In [1]: import numpy as np

In [2]: import numpy.linalg as la

In [3]: np.set_printoptions(precision=2, suppress=True, linewidth=140)

In [4]: def rnd(a):
   ...:     return np.round(a, 2) + 0
   ...: 

In [5]: K = np.loadtxt("sample7.csv", delimiter=",")

In [6]: K
Out[6]: 
array([[-0.6,  0. ,  3.3,  1. , -0.5, -0.6,  0. ],
       [ 1.4,  0.4,  5.4,  0.8,  0.7,  0. ,  1. ],
       [-0.7, -1.5, -1.8,  0.4,  0.1, -0.5, -0.7],
       [ 0.8, -0.5,  1.5,  1.4,  0.7,  1.6,  0. ],
       [-0.3, -0.8,  3.6, -2.3,  1.1, -1.2,  0.4],
       [-0.4,  0.6,  0.9,  0.8,  1.5,  1.3, -1.1],
       [ 0.2,  0.6,  6.6,  0.6, -0.5,  2.8, -0.4],
       [ 0. , -1.3, -0.9,  0.5, -0.6,  0. , -0.2]])

In [7]: Y = np.c_[K[:, :4] @ np.array([[5, 4, 2, 5], [3, 4, 1, 0], [2, 2, 1, 4], [3, 3, 0, 3]]), np.array([4, -7, 9, -1, -3, 6, 8, 2])]

In [8]: rnd(Y)
Out[8]: 
array([[  6.6,   7.2,   2.1,  13.2,   4. ],
       [ 21.4,  20.4,   8.6,  31. ,  -7. ],
       [-10.4, -11.2,  -4.7,  -9.5,   9. ],
       [  9.7,   8.4,   2.6,  14.2,  -1. ],
       [ -3.6,  -4.1,   2.2,   6. ,  -3. ],
       [  4. ,   5. ,   0.7,   4. ,   6. ],
       [ 17.8,  18.2,   7.6,  29.2,   8. ],
       [ -4.2,  -5.5,  -2.2,  -2.1,   2. ]])

In [9]: rnd(la.norm(Y - K @ la.lstsq(K, Y)[0], axis=0))
Out[9]: array([0.  , 0.  , 0.  , 0.  , 2.92])

In [10]: rnd(la.lstsq(K, Y[:, 0])[0])
Out[10]: array([5., 3., 2., 3., 0., 0., 0.])
